$ ipython --no-banner

In [1]: import numpy as np

In [2]: np.set_printoptions(precision=2, suppress=True, linewidth=120)

In [3]: tidy = lambda a: np.round(a, 2) + 0

In [4]: Y = np.array([[0, -2, 1, 2, 1]])

In [5]: data = Y.T @ Y

In [6]: print(data)
[[ 0  0  0  0  0]
 [ 0  4 -2 -4 -2]
 [ 0 -2  1  2  1]
 [ 0 -4  2  4  2]
 [ 0 -2  1  2  1]]

In [7]: evals, V = np.linalg.eigh(data)

In [8]: x = np.array([3, 1, 4, 5, 2])

In [9]: print(np.abs(data).sum(axis=1).max(), np.abs(evals).max())
12 10.0

In [10]: print(tidy(np.linalg.eigvalsh(data[1:, 1:])))
[ 0.  0.  0. 10.]

In [11]: print(x @ data @ x)
196

In [12]: print((np.sign(V[:, -1].round(6)) == np.sign(V[0, -1].round(6))).astype(int))
[1 0 0 0 0]

In [13]: mat = np.loadtxt("data.csv", delimiter=",")

In [14]: print(mat)
[[0. 1. 1. 1. 1.]
 [1. 0. 1. 1. 1.]
 [1. 1. 0. 1. 1.]
 [1. 1. 1. 0. 1.]
 [1. 1. 1. 1. 0.]]

In [15]: # equal to its transpose

In [16]: U, s, Vh = np.linalg.svd(mat, full_matrices=False)

In [17]: print(np.abs(U[:, 0]).round(6).argmax())
0

In [18]: print(tidy(s / s[0]))
[1.   0.25 0.25 0.25 0.25]

In [19]: print(U.shape, s.shape, Vh.shape)
(5, 5) (5,) (5, 5)

In [20]: E = np.load("layer15.npy")

In [21]: print(E)
[[  0.    0.9   2.   -0.7  -1.4]
 [  0.9  -1.5   4.   -1.9   0.2]
 [  0.6   0.4 -12.5   0.6  -1.1]]

In [22]: # column 2 is much longer than the rest

In [23]: u = np.array([7, 2, 5])

In [24]: print(tidy(np.polyval(u, E[1])))
[ 12.47  17.75 125.    26.47   5.68]

In [25]: print(tidy(np.convolve(E[1], u)))
[  6.3  -8.7  29.5 -12.8  17.6  -9.1   1. ]

In [26]: print(tidy(np.correlate(E[1], E[0], "full")))
[-1.26  1.47 -2.75 -2.33  7.7  -0.34 -1.31  0.18  0.  ]

In [27]: print(tidy(np.linalg.norm(E, "nuc")))
17.64

In [28]: print(tidy(np.linalg.norm(E) ** 2 / np.linalg.norm(E, 2) ** 2))
1.05

In [29]: print(tidy(E[2] @ E[0]))
-23.52

In [30]: J = np.load("m.npy")

In [31]: print(J)
[[ 0  0  0  0  0]
 [ 1  2 -2 -2 -1]
 [-2 -1 -2 -2  0]
 [ 1  1  0  1  2]
 [ 4  4 -2  3 -1]
 [ 3  4 -2  0  0]
 [ 0  1 -2  0  1]
 [ 1  2 -2 -2 -1]
 [ 3  4 -2  0  0]
 [-2 -1 -2 -2  0]
 [ 0  1 -4 -1 -2]
 [ 2  2 -2  1 -2]
 [ 2  2  0  2  1]
 [-2 -1 -2 -2  0]]

In [32]: # rows 1 and 7 are equal

In [33]: Xs = J - J.mean(axis=0)

In [34]: V = np.linalg.svd(Xs)[2][:4]

In [35]: Y = Xs - Xs @ V.T @ V

In [36]: print(tidy(np.diag(V.T @ V)))
[0.51 0.6  0.95 0.97 0.97]

In [37]: print(np.linalg.norm(Y, axis=1).round(6).argmax())
3

In [38]: print(tidy(Y.std(axis=0)))
[0.04 0.04 0.01 0.01 0.01]

In [39]: U, s, Vh = np.linalg.svd(J)

In [40]: print(tidy(s))
[12.07  8.31  3.56  2.93  0.24]

In [41]: Y = U[:, :4] @ np.diag(s[:4]) @ Vh[:4]

In [42]: print(np.linalg.matrix_rank(J, rtol=0.05))
4

In [43]: print(np.linalg.matrix_rank(Y))
4

In [44]: print(tidy(np.linalg.norm(J) ** 2 / np.linalg.norm(J, 2) ** 2))
1.62

In [45]: print(tidy(np.linalg.norm(J, axis=1)))
[0.   3.74 3.61 2.65 6.78 5.39 2.45 3.74 5.39 3.61 4.69 4.12 3.61 3.61]

In [46]: print(tidy(np.linalg.norm(J, 2)))
12.07

In [47]: print(tidy(np.linalg.norm(J, 1)), tidy(np.linalg.norm(J, np.inf)))
26.0 14.0

In [48]: print(tidy(np.linalg.norm(J[10] - J[12])))
6.24

In [49]: print(tidy(np.linalg.norm(J, "nuc")))
27.11

In [50]: x = np.array([4, 2, 3, 2, 1])

In [51]: h = np.maximum(J @ x, 0)

In [52]: print(np.flatnonzero(h > 1e-9))
[ 3  4  5  8 11 12]

In [53]: print(J.T @ h)
[ 232  260 -114  119    2]

In [54]: print(np.maximum(J @ (3 * x), 0))
[ 0  0  0 30 69 42  0  0 42  0  0 18 51  0]

In [55]: print(h)
[ 0  0  0 10 23 14  0  0 14  0  0  6 17  0]

In [56]: F = np.load("arr.npy")

In [57]: print(F)
[[ 1.1 -1.3  0.4 -0.4 -0.2]
 [-1.   0.6  1.  -1.7  0.3]
 [-0.3 -1.4 -1.   0.3 -1.9]
 [-0.1 -1.  -0.1  0.3 -1.2]]

In [58]: U, s, Vh = np.linalg.svd(F, full_matrices=False)

In [59]: print((s > 1e-8).sum())
4

In [60]: print(tidy(U.T @ F @ Vh.T))
[[3.35 0.   0.   0.  ]
 [0.   1.92 0.   0.  ]
 [0.   0.   1.67 0.  ]
 [0.   0.   0.   0.4 ]]

In [61]: print(tidy(s / s[0]))
[1.   0.57 0.5  0.12]

In [62]: print(tidy(Vh @ Vh.T))
[[1. 0. 0. 0.]
 [0. 1. 0. 0.]
 [0. 0. 1. 0.]
 [0. 0. 0. 1.]]

In [63]: print(tidy(np.abs(Vh[0])))
[0.14 0.61 0.34 0.31 0.63]

In [64]: print(np.allclose(U * s @ Vh, F))
True

In [65]: print(tidy(U.T @ U))
[[1. 0. 0. 0.]
 [0. 1. 0. 0.]
 [0. 0. 1. 0.]
 [0. 0. 0. 1.]]

In [66]: print(U.shape, s.shape, Vh.shape)
(4, 4) (4,) (4, 5)

In [67]: print(np.abs(U[:, 0]).round(6).argmax())
2

In [68]: print(tidy(np.cumsum(s ** 2) / np.sum(s ** 2)))
[0.63 0.83 0.99 1.  ]

In [69]: u, r1 = F[1], F[3]

In [70]: print(u @ u)
5.34

In [71]: pr = (u @ r1) / (u @ u) * u

In [72]: print(tidy(r1 - pr))
[-0.38 -0.83  0.18 -0.17 -1.12]

In [73]: print(tidy(pr))
[ 0.28 -0.17 -0.28  0.47 -0.08]

In [74]: def softmax(z):
    ...:     e = np.exp(z - z.max(axis=-1, keepdims=True))
    ...:     return e / e.sum(axis=-1, keepdims=True)
    ...: 

In [75]: print(tidy(softmax(F[3])))
[0.24 0.1  0.24 0.35 0.08]

In [76]: print(tidy(softmax(10 * F[3])))
[0.02 0.   0.02 0.96 0.  ]

In [77]: S = F @ F.T / np.sqrt(5)

In [78]: print(softmax(S).round(6).argmax(axis=1))
[0 1 2 2]

In [79]: print(tidy(softmax(S)[3] @ F))
[-0.05 -1.18 -0.43  0.1  -1.33]

In [80]: print(tidy(softmax(S)))
[[0.5  0.08 0.21 0.21]
 [0.05 0.88 0.02 0.04]
 [0.06 0.01 0.72 0.2 ]
 [0.16 0.05 0.51 0.28]]

In [81]: print(tidy(softmax(S + np.triu(np.full(S.shape, -np.inf), 1))))
[[1.   0.   0.   0.  ]
 [0.06 0.94 0.   0.  ]
 [0.08 0.01 0.91 0.  ]
 [0.16 0.05 0.51 0.28]]

In [82]: blk = np.stack([F, 4 * F, F[::-1]])

In [83]: print(tidy(np.linalg.norm(blk, axis=(1, 2))))
[ 4.23 16.92  4.23]

In [84]: print(blk.shape)
(3, 4, 5)

In [85]: print((blk @ F.T).shape)
(3, 4, 4)

In [86]: print(tidy(blk.sum(axis=0)))
[[ 5.4 -7.5  1.9 -1.7 -2.2]
 [-5.3  1.6  4.  -8.2 -0.4]
 [-2.5 -6.4 -4.  -0.2 -9.2]
 [ 0.6 -6.3 -0.1  1.1 -6.2]]

In [87]: print(np.linalg.matrix_rank(blk.reshape(3, -1)))
2

In [88]: m1 = np.minimum.outer(np.arange(1, 6), np.arange(1, 6)) * -1

In [89]: print(m1)
[[-1 -1 -1 -1 -1]
 [-1 -2 -2 -2 -2]
 [-1 -2 -3 -3 -3]
 [-1 -2 -3 -4 -4]
 [-1 -2 -3 -4 -5]]

In [90]: O, V = np.linalg.qr(m1[:, :3])[0], np.linalg.qr(m1[:, 3:])[0]

In [91]: s = np.linalg.svd(O.T @ V, compute_uv=False)

In [92]: print(tidy(s))
[0.99 0.24]

In [93]: print(tidy(np.degrees(np.arccos(s.clip(0, 1)))))
[ 6.23 76.28]

In [94]: print((s > 0.9).sum())
1

In [95]: evals, V = np.linalg.eig(m1)

In [96]: print(tidy(np.sort(np.linalg.eigvals(m1 @ m1))))
[  0.07   0.12   0.34   2.1  152.36]

In [97]: print(tidy(np.prod(evals)))
-1.0

In [98]: print(tidy(np.sort(np.linalg.eigvals(np.linalg.inv(m1)))))
[-3.68 -2.83 -1.72 -0.69 -0.08]

In [99]: print(tidy(np.sort(np.linalg.eigvals(m1.T))))
[-12.34  -1.45  -0.58  -0.35  -0.27]

In [100]: print(tidy(m1 @ V[:, 0] - evals[0] * V[:, 0]))
[0. 0. 0. 0. 0.]

In [101]: rng = np.random.default_rng(26)

In [102]: idx = rng.permutation(5)

In [103]: print(idx)
[0 3 2 1 4]

In [104]: Y = m1[idx][:, idx]

In [105]: print(np.allclose(Y, m1))
False

In [106]: print(np.trace(Y))
-15

In [107]: print(Y)
[[-1 -1 -1 -1 -1]
 [-1 -4 -3 -2 -4]
 [-1 -3 -3 -2 -3]
 [-1 -2 -2 -2 -2]
 [-1 -4 -3 -2 -5]]

In [108]: print(tidy(np.sort(np.abs(np.linalg.eigvals(Y)))))
[ 0.27  0.35  0.58  1.45 12.34]

In [109]: print(tidy(np.linalg.eigvalsh(m1).min()))
-12.34

In [110]: X = np.loadtxt("out1.csv", delimiter=",")

In [111]: print(tidy(X))
[[ 0.06 -0.04 -0.01  0.14  0.14  0.14]
 [-0.04  0.02  0.01 -0.08 -0.08 -0.08]
 [-0.01  0.01  0.   -0.03 -0.03 -0.03]
 [ 0.14 -0.08 -0.03  0.3   0.3   0.3 ]
 [ 0.14 -0.08 -0.03  0.3   0.3   0.3 ]
 [ 0.14 -0.08 -0.03  0.3   0.3   0.3 ]]

In [112]: U, s, Vh = np.linalg.svd(X)

In [113]: V = Vh[:(s > 1e-8).sum()]

In [114]: x = X[2] + 3 * X[3] + rng.integers(2) * np.eye(6)[4]

In [115]: print(tidy(x))
[ 0.4  -0.24 -0.08  0.88  0.88  0.88]

In [116]: print(np.allclose(V.T @ V @ x, x))
True

In [117]: print(tidy(V.T @ V))
[[ 0.06 -0.04 -0.01  0.14  0.14  0.14]
 [-0.04  0.02  0.01 -0.08 -0.08 -0.08]
 [-0.01  0.01  0.   -0.03 -0.03 -0.03]
 [ 0.14 -0.08 -0.03  0.3   0.3   0.3 ]
 [ 0.14 -0.08 -0.03  0.3   0.3   0.3 ]
 [ 0.14 -0.08 -0.03  0.3   0.3   0.3 ]]

In [118]: print(tidy(np.linalg.norm(X, 2) / np.linalg.norm(X)))
1.0

In [119]: print(np.linalg.cond(X) > 100)
True

In [120]: print(np.argsort(-np.linalg.norm(X, axis=0).round(6), kind="stable")[:3])
[3 4 5]

In [121]: M = np.loadtxt("x.csv", delimiter=",")

In [122]: print(M)
[[3. 4. 0. 0.]
 [4. 2. 4. 0.]
 [0. 4. 0. 4.]
 [0. 0. 4. 1.]]

In [123]: O = M.astype(float).copy()

In [124]: for j in range(4):
     ...:     O[:, j] -= O[:, :j] @ (O[:, :j].T @ O[:, j])
     ...:     O[:, j] /= np.linalg.norm(O[:, j])
     ...: 

In [125]: print(tidy(O.T @ O))
[[1. 0. 0. 0.]
 [0. 1. 0. 0.]
 [0. 0. 1. 0.]
 [0. 0. 0. 1.]]
